$ python -q
>>> import numpy as np
>>> from numpy import linalg as LA
>>> np.set_printoptions(suppress=True, linewidth=120)
>>> A = np.loadtxt("w.csv", delimiter=",")
>>> A.round(2)
array([[ 1.06,  0.1 ,  1.22,  0.83,  0.78,  0.14,  0.73],
       [ 0.1 , -1.05, -0.08,  0.81, -0.84, -0.8 , -0.45],
       [ 1.22, -0.08,  1.34, -0.33,  0.78,  0.57, -1.12],
       [ 0.83,  0.81, -0.33,  2.05,  0.16, -0.56,  0.36],
       [ 0.78, -0.84,  0.78,  0.16, -0.71,  0.56,  0.29],
       [ 0.14, -0.8 ,  0.57, -0.56,  0.56, -0.03,  0.22],
       [ 0.73, -0.45, -1.12,  0.36,  0.29,  0.22,  1.34]])
>>> w1 = np.array([[-2, 1, -1, 0],
...     [1, 2, 0, -2],
...     [1, 0, -2, 1],
...     [-1, 0, -2, -2],
...     [2, 1, 0, -1],
...     [-1, 2, 2, 0],
...     [-2, -1, -2, -1]])
>>> coef = np.array([-2, -9, 6, 0])
>>> act = np.maximum(A @ w1 + coef, 0)
>>> (act > 0).astype(int)
array([[0, 0, 0, 0],
       [0, 0, 1, 1],
       [1, 0, 1, 1],
       [0, 0, 0, 0],
       [0, 0, 1, 1],
       [0, 0, 1, 1],
       [0, 0, 1, 0]])
>>> np.round((act > 0).mean(axis=0), 2)
array([0.14, 0.  , 0.71, 0.57])
>>> W2 = np.array([[3, -4, 0], [-1, 5, 4], [0, 5, -2], [-3, -1, -5]])
>>> w1 @ W2
array([[ -7,   8,   6],
       [  7,   8,  18],
       [  0, -15,  -1],
       [  3,  -4,  14],
       [  8,  -2,   9],
       [ -5,  24,   4],
       [ -2,  -6,   5]])
>>> (act @ W2).round(6).argmax(axis=1)
array([0, 1, 1, 0, 1, 1, 1])
>>> LA.matrix_rank(A, rtol=0.1)
np.int64(6)
>>> Uu, s, Vt = LA.svd(A)
>>> V = Vt[:(s > 1e-8).sum()]
>>> rng = np.random.default_rng(636326)
>>> vec = A[4] + 2 * A[5] + rng.integers(2) * np.eye(7)[5]
>>> vec.round(2)
array([ 1.06, -2.43,  1.91, -0.95,  0.42,  1.51,  0.73])
>>> np.round(LA.norm(vec - V.T @ V @ vec), 2)
np.float64(0.6)
>>> np.round(V.T @ V, 2)
array([[ 0.78, -0.14, -0.02,  0.22,  0.14,  0.28, -0.08],
       [-0.14,  0.91, -0.01,  0.14,  0.09,  0.18, -0.05],
       [-0.02, -0.01,  1.  ,  0.02,  0.01,  0.03, -0.01],
       [ 0.22,  0.14,  0.02,  0.78, -0.14, -0.28,  0.08],
       [ 0.14,  0.09,  0.01, -0.14,  0.91, -0.18,  0.05],
       [ 0.28,  0.18,  0.03, -0.28, -0.18,  0.65,  0.1 ],
       [-0.08, -0.05, -0.01,  0.08,  0.05,  0.1 ,  0.97]])
>>> Uu, s, Vt = LA.svd(A)
>>> np.argmax(s[:-1] / (s[1:] + 1e-6)) + 1
np.int64(6)
>>> M2 = Uu[:, :6] @ np.diag(s[:6]) @ Vt[:6]
>>> np.round(LA.norm(A - M2, 2), 2), np.round(s[6], 2)
(np.float64(0.0), np.float64(0.0))
>>> LA.matrix_rank(A, rtol=0.05)
np.int64(6)
>>> LA.matrix_rank(M2)
np.int64(6)
>>> evals, V = LA.eigh(A)
>>> np.round(LA.eigvalsh(A @ A), 2) + 0
array([0., 1., 1., 4., 4., 9., 9.])
>>> np.round(LA.eigvalsh(A + 5 * np.eye(7)), 2)
array([3., 4., 4., 5., 7., 8., 8.])
>>> np.round(V.T @ V, 2) + 0
array([[1., 0., 0., 0., 0., 0., 0.],
       [0., 1., 0., 0., 0., 0., 0.],
       [0., 0., 1., 0., 0., 0., 0.],
       [0., 0., 0., 1., 0., 0., 0.],
       [0., 0., 0., 0., 1., 0., 0.],
       [0., 0., 0., 0., 0., 1., 0.],
       [0., 0., 0., 0., 0., 0., 1.]])
>>> np.round(V.T @ A @ V, 2) + 0
array([[-2.,  0.,  0.,  0.,  0.,  0.,  0.],
       [ 0., -1.,  0.,  0.,  0.,  0.,  0.],
       [ 0.,  0., -1.,  0.,  0.,  0.,  0.],
       [ 0.,  0.,  0.,  0.,  0.,  0.,  0.],
       [ 0.,  0.,  0.,  0.,  2.,  0.,  0.],
       [ 0.,  0.,  0.,  0.,  0.,  3.,  0.],
       [ 0.,  0.,  0.,  0.,  0.,  0.,  3.]])
>>> (evals > 1e-8).sum(), (evals < -1e-8).sum()
(np.int64(3), np.int64(3))
>>> data = np.load("test18.npy")
>>> data.round(2)
array([[ 0.75, -0.31, -0.31],
       [-0.31,  0.13,  0.13],
       [-0.31,  0.13,  0.13]])
>>> hat = np.triu(np.array([[-5, 2, -8], [8, 3, -4], [2, -7, 1]]), 1) + np.eye(3)
>>> M2 = hat @ data @ LA.inv(hat)
>>> M2.round(2)
array([[ 2.59, -6.25, -5.34],
       [ 0.92, -2.22, -1.9 ],
       [-0.31,  0.74,  0.63]])
>>> np.trace(M2), round(np.trace(data), 2)
(np.float64(1.0), np.float64(1.0))
>>> Uu, s, Vt = LA.svd(M2, full_matrices=False)
>>> (s > 1e-8).sum()
np.int64(1)
>>> s.round(2) + 0
array([9.2, 0. , 0. ])
>>> np.round(s / s[0], 2) + 0
array([1., 0., 0.])
>>> np.round(np.sqrt((s ** 2).sum()), 2), round(LA.norm(M2), 2)
(np.float64(9.2), np.float64(9.2))
>>> np.round(Uu.T @ M2 @ Vt.T, 2) + 0
array([[9.2, 0. , 0. ],
       [0. , 0. , 0. ],
       [0. , 0. , 0. ]])
>>> np.round(Vt @ Vt.T, 2) + 0
array([[1., 0., 0.],
       [0., 1., 0.],
       [0., 0., 1.]])
>>> np.round(np.abs(Vt[0]), 2)
array([0.3 , 0.73, 0.62])
>>> evals, V = LA.eigh(data)
>>> np.round(V @ np.diag(evals) @ V.T, 2)
array([[ 0.75, -0.31, -0.31],
       [-0.31,  0.13,  0.13],
       [-0.31,  0.13,  0.13]])
>>> evals.round(2) + 0
array([0., 0., 1.])
>>> round(evals.sum(), 2), round(np.trace(data), 2)
(np.float64(1.0), np.float64(1.0))
>>> np.round(LA.eigvalsh(data + 2 * np.eye(3)), 2)
array([2., 2., 3.])
>>> np.round(V.T @ V, 2) + 0
array([[1., 0., 0.],
       [0., 1., 0.],
       [0., 0., 1.]])
>>> np.unique(evals.round(6) + 0, return_counts=True)[1]
array([2, 1])
>>> vec = np.array([-3, -3, -1])
>>> np.round(data @ np.eye(3)[2], 2)
array([-0.31,  0.13,  0.13])
>>> np.round(data @ vec, 2)
array([-1.01,  0.42,  0.42])
>>> np.round(data @ np.ones(3), 2)
array([ 0.13, -0.05, -0.05])
>>> np.round(data @ (2 * vec), 2)
array([-2.02,  0.83,  0.83])
>>> feats = np.load("x.npy")
>>> feats
array([[  1,  -3,   9, -27],
       [  1,  -2,   4,  -8],
       [  1,  -1,   1,  -1],
       [  1,   0,   0,   0],
       [  1,   1,   1,   1]])
>>> labels = rng.permutation(4)
>>> M2 = feats[:, labels] * rng.choice([-1, 1], 4)
>>> M2
array([[ 3,  1, 27,  9],
       [ 2,  1,  8,  4],
       [ 1,  1,  1,  1],
       [ 0,  1,  0,  0],
       [-1,  1, -1,  1]])
>>> Uu, _, Vt = LA.svd(feats.T @ M2)
>>> labels
array([1, 0, 3, 2])
>>> np.round(Uu @ Vt, 2) + 0
array([[ 0.,  1.,  0.,  0.],
       [-1.,  0.,  0.,  0.],
       [ 0.,  0.,  0.,  1.],
       [ 0.,  0., -1.,  0.]])
>>> np.round(LA.lstsq(feats, M2)[0], 2) + 0
array([[ 0.,  1.,  0.,  0.],
       [-1.,  0.,  0.,  0.],
       [ 0.,  0.,  0.,  1.],
       [ 0.,  0., -1.,  0.]])
>>> hat = feats @ LA.solve(feats.T @ feats, feats.T)
>>> hat.round(2)
array([[ 0.99,  0.06, -0.09,  0.06, -0.01],
       [ 0.06,  0.77,  0.34, -0.23,  0.06],
       [-0.09,  0.34,  0.49,  0.34, -0.09],
       [ 0.06, -0.23,  0.34,  0.77,  0.06],
       [-0.01,  0.06, -0.09,  0.06,  0.99]])
>>> np.round(np.diag(hat), 2)
array([0.99, 0.77, 0.49, 0.77, 0.99])
>>> LA.matrix_rank(np.eye(5) - hat)
np.int64(1)
>>> np.round(hat @ feats[:, 0], 2)
array([1., 1., 1., 1., 1.])
>>> np.round(LA.eigvalsh(hat), 2) + 0
array([0., 1., 1., 1., 1.])
>>> LA.matrix_rank(feats, rtol=0.1)
np.int64(1)
>>> np.round(np.abs(LA.svd(feats)[2][-1]), 2)
array([0.71, 0.02, 0.67, 0.2 ])
>>> [round(float(x), 2) for x in LA.svd(feats, compute_uv=False)[:3]]
[30.08, 2.5, 1.56]
>>> np.argsort(-LA.norm(feats, axis=0).round(6), kind="stable")[:3]
array([3, 2, 1])
>>> round(np.log10(LA.cond(feats)))
2
>>> LA.cond(feats) > 100
np.False_
>>> round(float(LA.norm(feats, 2) / LA.norm(feats)), 2)
0.99
>>> np.round(np.trace(LA.pinv(data) @ data), 2)
np.float64(1.0)
>>> np.unique(data.round(6), axis=0).shape
(2, 3)
>>> np.allclose(data[:-1].T @ LA.lstsq(data[:-1].T, data[-1])[0], data[-1])
True
>>> np.abs(np.diag(LA.qr(data)[1])) > 1e-9
array([ True, False, False])
>>> LA.lstsq(data[:-1].T, data[-1])[2]
np.int32(1)
>>> F = np.load("m.npy")
>>> F
array([[17,  2, -8],
       [ 2,  4, -3],
       [-8, -3, 11]])
>>> evals, V = LA.eig(F)
>>> np.round(F @ V[:, 0] - evals[0] * V[:, 0], 2) + 0
array([0., 0., 0.])
>>> np.round(np.sort(LA.eigvals(LA.inv(F))), 2)
array([0.04, 0.16, 0.36])
>>> np.round(np.sort(LA.eigvals(F @ F)), 2)
array([  7.7 ,  37.09, 535.21])
>>> evals, V = LA.eigh(F)
>>> vec = np.array([-1, -2, 2])
>>> np.round(vec @ F @ vec / (vec @ vec), 2), round(evals[0], 2), round(evals[-1], 2)
(np.float64(15.67), np.float64(2.78), np.float64(23.13))
>>> np.round(V * np.maximum(evals, 0) @ V.T, 2)
array([[17.,  2., -8.],
       [ 2.,  4., -3.],
       [-8., -3., 11.]])
>>> np.round(LA.eigvalsh(F[1:, 1:]), 2)
array([ 2.89, 12.11])
>>> np.round(V * np.sqrt(evals) @ V.T, 2)
array([[ 3.96,  0.24, -1.12],
       [ 0.24,  1.91, -0.55],
       [-1.12, -0.55,  3.07]])
>>> vec @ F @ vec
np.int64(141)
>>> vec = np.ones(3)
>>> for _ in range(7):
...     vec = F @ vec
...     vec /= LA.norm(vec)
...     print(round(vec @ F @ vec, 2))
... 
17.12
22.73
23.11
23.13
23.13
23.13
23.13
>>> np.round(LA.eigvalsh(F)[-1], 2)
np.float64(23.13)
>>> hat = np.triu(np.array([[0, 3, -3], [-2, 1, 1], [-2, -1, 2]]), 1) + np.eye(3)
>>> M2 = hat @ F @ LA.inv(hat)
>>> hat @ F - F @ hat
array([[ 30., -30.,   7.],
       [ -8.,  -9.,  13.],
       [  0.,  24., -21.]])
>>> LA.matrix_rank(M2)
np.int64(3)
>>> M2
array([[  47., -118.,  209.],
       [  -6.,   19.,  -29.],
       [  -8.,   21.,  -34.]])
>>> m1 = np.array([[2, 9, 6, 3, 8, 3],
...     [6, 1, 1, 0, 0, 0],
...     [2, 7, 4, 6, 8, 3],
...     [3, 7, 5, 2, 1, 7]])
>>> m1[:, 1] = 2 * m1[:, 5]
>>> m1
array([[ 2,  6,  6,  3,  8,  3],
       [ 6,  0,  1,  0,  0,  0],
       [ 2,  6,  4,  6,  8,  3],
       [ 3, 14,  5,  2,  1,  7]])
>>> r0 = np.array([2, 1])
>>> np.correlate(m1[0], m1[3], "full")
array([ 14,  44,  52,  49, 129, 155, 136, 106, 136,  66,   9])
>>> M2 = np.array([[5, 6, 3], [8, 0, 9], [9, 8, 7], [1, 4, 2], [8, 4, 9], [4, 1, 7]])
>>> LA.matrix_rank(m1 @ M2)
np.int64(3)
>>> np.einsum("ik,kj->ij", m1, M2)
array([[191, 107, 201],
       [ 39,  44,  25],
       [176, 103, 193],
       [210,  77, 232]])
>>> LA.matrix_rank(np.vstack([m1, M2.T]))
np.int64(6)
>>> np.einsum("ik,kj->ji", m1, M2)
array([[191,  39, 176, 210],
       [107,  44, 103,  77],
       [201,  25, 193, 232]])
>>> np.round(LA.norm(m1, axis=1), 2)
array([12.57,  6.08, 12.85, 16.85])
>>> t = np.radians(180)
>>> R = np.eye(6)
>>> R[2, 2] = R[1, 1] = np.cos(t)
>>> R[2, 1], R[1, 2] = -np.sin(t), np.sin(t)
>>> R.round(2) + 0
array([[ 1.,  0.,  0.,  0.,  0.,  0.],
       [ 0., -1.,  0.,  0.,  0.,  0.],
       [ 0.,  0., -1.,  0.,  0.,  0.],
       [ 0.,  0.,  0.,  1.,  0.,  0.],
       [ 0.,  0.,  0.,  0.,  1.,  0.],
       [ 0.,  0.,  0.,  0.,  0.,  1.]])
>>> M2 = m1 @ R.T
>>> M2.round(2) + 0
array([[  2.,  -6.,  -6.,   3.,   8.,   3.],
       [  6.,   0.,  -1.,   0.,   0.,   0.],
       [  2.,  -6.,  -4.,   6.,   8.,   3.],
       [  3., -14.,  -5.,   2.,   1.,   7.]])
>>> M2 = m1 / LA.norm(m1, axis=1, keepdims=True)
>>> G = M2 @ M2.T
>>> np.round(LA.norm(M2, axis=1), 2)
array([1., 1., 1., 1.])
>>> (G - 2 * np.eye(4)).round(6).argmax(axis=1)
array([2, 0, 0, 0])
>>> G[1].round(2)
array([0.24, 1.  , 0.2 , 0.22])
>>> K = np.loadtxt("dump.csv", delimiter=",")
>>> K
array([[ 1.,  0.,  0.],
       [-2., -2.,  0.],
       [ 0.,  1.,  1.]])
>>> r0 = np.array([4, 6, 8])
>>> M2 = K + np.outer(r0, np.eye(3)[1])
>>> LA.matrix_rank(LA.inv(M2) - LA.inv(K), tol=1e-8)
np.int64(1)
>>> labels = rng.permutation(3)
>>> labels
array([2, 0, 1])
>>> M2 = K[labels][:, labels]
>>> np.round(np.sort(np.abs(LA.eigvals(M2))), 2)
array([1., 1., 2.])
>>> np.round(LA.det(M2), 2), round(float(LA.det(K[labels])), 2)
(np.float64(-2.0), -2.0)
>>> np.trace(M2)
np.float64(0.0)
>>> M2
array([[ 1.,  0.,  1.],
       [ 0.,  1.,  0.],
       [ 0., -2., -2.]])
>>> M = np.load("out0.npy")
>>> M
array([[ 2.87,  0.84, -0.17, -0.21],
       [ 0.34,  0.66,  0.35,  2.88],
       [-1.97,  1.86, -1.01,  0.8 ],
       [-2.01,  2.1 ,  0.67,  0.35],
       [ 2.28,  1.02,  0.44,  1.6 ],
       [ 1.68,  1.97, -1.51,  0.02],
       [ 2.02, -1.57,  0.99, -1.22],
       [ 0.03,  0.88,  1.68, -2.32],
       [ 1.83, -1.59, -0.22,  1.75],
       [-0.07,  2.84,  0.52,  0.81],
       [-0.12, -0.95, -1.76,  2.23],
       [-0.7 ,  1.91,  1.15,  1.89],
       [-0.06, -0.33, -1.26,  2.7 ],
       [-2.35, -1.68, -0.59,  0.56]])
>>> M2 = np.c_[M[:, :3] @ np.array([[2, -1, 0], [0, -2, 0], [-3, -1, 1]]), np.array([-9, -7, -5, -7, 1, 7, -5, 4, -7, 9, -1, 5, 8, 2])]
>>> M2.round(2)
array([[ 6.25, -4.38, -0.17, -9.  ],
       [-0.37, -2.01,  0.35, -7.  ],
       [-0.91, -0.74, -1.01, -5.  ],
       [-6.03, -2.86,  0.67, -7.  ],
       [ 3.24, -4.76,  0.44,  1.  ],
       [ 7.89, -4.11, -1.51,  7.  ],
       [ 1.07,  0.13,  0.99, -5.  ],
       [-4.98, -3.47,  1.68,  4.  ],
       [ 4.32,  1.57, -0.22, -7.  ],
       [-1.7 , -6.13,  0.52,  9.  ],
       [ 5.04,  3.78, -1.76, -1.  ],
       [-4.85, -4.27,  1.15,  5.  ],
       [ 3.66,  1.98, -1.26,  8.  ],
       [-2.93,  6.3 , -0.59,  2.  ]])
>>> LA.matrix_rank(np.c_[M, M2])
np.int64(5)
>>> np.round(LA.norm(M2 - M @ LA.lstsq(M, M2)[0], axis=0), 2) + 0
array([ 0.  ,  0.  ,  0.  , 21.69])
>>> vec = np.array([6, 1, -4, -6])
>>> y = M @ vec
>>> np.round(LA.pinv(M) @ M, 2) + 0
array([[1., 0., 0., 0.],
       [0., 1., 0., 0.],
       [0., 0., 1., 0.],
       [0., 0., 0., 1.]])
>>> np.round(LA.solve(M.T @ M, M.T @ y), 2)
array([ 6.,  1., -4., -6.])
>>> y.round(2)
array([ 20.  , -15.98, -10.72, -14.74,   3.34,  17.97,  13.91,   8.26,  -0.23,  -4.52,  -8.01, -18.23, -11.85, -16.78])
>>> y = y + 0.3 * rng.normal(size=14)
>>> y.round(2)
array([ 20.46, -15.99, -11.06, -14.55,   3.18,  18.29,  14.41,   8.47,   0.1 ,  -4.85,  -7.51, -17.65, -12.17, -16.9 ])
>>> coef, *_ = LA.lstsq(M, y)
>>> np.round(LA.norm(y - M @ coef), 2)
np.float64(1.18)
>>> np.round(M.T @ (y - M @ coef), 2) + 0
array([0., 0., 0., 0.])
>>> coef.round()
array([ 6.,  1., -4., -6.])
>>> coef.round(2)
array([ 6.08,  0.98, -3.95, -5.99])
>>> W0 = np.loadtxt("sample13.csv", delimiter=",")
>>> W0
array([[1., 0., 0.],
       [0., 2., 0.],
       [0., 0., 3.]])
>>> def softmax(z):
...     e = np.exp(z - z.max(axis=-1, keepdims=True))
...     return e / e.sum(axis=-1, keepdims=True)
... 
>>> np.round(softmax(W0[0]), 2)
array([0.58, 0.21, 0.21])
>>> np.round(softmax(W0[0] + 5), 2)
array([0.58, 0.21, 0.21])
>>> np.round(softmax(W0).sum(axis=1), 2)
array([1., 1., 1.])
>>> scores = W0 @ W0.T / np.sqrt(3)
>>> np.round(softmax(scores), 2)
array([[0.47, 0.26, 0.26],
       [0.08, 0.83, 0.08],
       [0.01, 0.01, 0.99]])
>>> softmax(scores).round(6).argmax(axis=1)
array([0, 1, 2])
